>>> import numpy as np
>>> import numpy.linalg as la
>>> np.set_printoptions(precision=3, suppress=True, linewidth=100)
>>> W0 = np.loadtxt("x.csv", delimiter=",")
>>> W0
array([[-5., -4., -1., -1.],
       [ 5.,  5., -2., -1.],
       [ 0.,  3.,  1., -5.],
       [ 3.,  5., -3., -1.]])
>>> other = W0 / np.sqrt((W0 ** 2).mean(axis=1, keepdims=True))
>>> la.matrix_rank(other) == la.matrix_rank(W0)
np.True_
>>> la.norm(other, axis=1)
array([2., 2., 2., 2.])
>>> la.matrix_rank(W0 - W0.mean(axis=1, keepdims=True))
np.int64(3)
>>> other = la.inv(W0)
>>> np.round(la.cond(W0), 3)
np.float64(15.516)
>>> np.round(la.det(W0) * la.det(other), 3)
np.float64(1.0)
>>> (np.abs(other) > 1e-9).astype(int)
array([[1, 1, 1, 1],
       [1, 1, 1, 1],
       [1, 1, 1, 1],
       [1, 1, 1, 1]])
>>> la.det(W0) * other
array([[ -22., -100.,    9.,   77.],
       [  47.,   98.,  -12.,  -85.],
       [  44.,   41.,  -18.,    5.],
       [  37.,   67.,   21.,  -50.]])
>>> x = np.array([-1, 0, -3, 0])
>>> W0 @ np.eye(4)[0]
array([-5.,  5.,  0.,  3.])
>>> W0 @ (2 * x)
array([16.,  2., -6., 12.])
>>> (W0 * x).sum(axis=1)
array([ 8.,  1., -3.,  6.])
>>> W0 @ np.ones(4)
array([-11.,   7.,  -1.,   4.])
>>> la.norm(W0 @ x) <= la.norm(W0, 2) * la.norm(x) + 1e-9
np.True_
>>> other = np.array([[7, 3], [9, -3]])
>>> C = np.kron(other, W0)
>>> la.matrix_rank(C)
np.int64(8)
>>> other = W0[0, 0] * W0[1:] - np.outer(W0[1:, 0], W0[0])
>>> print(other)
[[  0.  -5.  15.  10.]
 [  0. -15.  -5.  25.]
 [  0. -13.  18.   8.]]
>>> np.flatnonzero(~other.round(6).any(axis=1))
array([], dtype=int64)
>>> data = np.array([[5, 1, 0, 0], [-4, 7, 0, 0], [0, 0, 5, 1], [0, 0, -4, 7]])
>>> np.einsum("ii->", data)
np.int64(24)
>>> la.eigvals(data)
array([6.+1.732j, 6.-1.732j, 6.+1.732j, 6.-1.732j])
>>> print(round(la.det(data.T), 3))
1521.0
>>> print(round(float(la.det(2 * data)), 3), np.round(la.det(data), 3))
24336.0 1521.0
>>> np.kron(np.eye(2, dtype=int), data)
array([[ 5,  1,  0,  0,  0,  0,  0,  0],
       [-4,  7,  0,  0,  0,  0,  0,  0],
       [ 0,  0,  5,  1,  0,  0,  0,  0],
       [ 0,  0, -4,  7,  0,  0,  0,  0],
       [ 0,  0,  0,  0,  5,  1,  0,  0],
       [ 0,  0,  0,  0, -4,  7,  0,  0],
       [ 0,  0,  0,  0,  0,  0,  5,  1],
       [ 0,  0,  0,  0,  0,  0, -4,  7]])
>>> K = np.load("dump.npy")
>>> K
array([[-2.1 , -2.1 , -1.4 , -2.94],
       [ 3.6 ,  3.6 ,  2.4 ,  5.04],
       [-3.  , -3.  , -2.  , -4.2 ]])
>>> Uu, s, vt = la.svd(K)
>>> s.round(3) + 0
array([10.777,  0.   ,  0.   ])
>>> np.argmax(s[:-1] / (s[1:] + 1e-6)) + 1
np.int64(1)
>>> other = Uu[:, :1] @ np.diag(s[:1]) @ vt[:1]
>>> np.round(la.norm(K - other) / la.norm(K), 3)
np.float64(0.0)
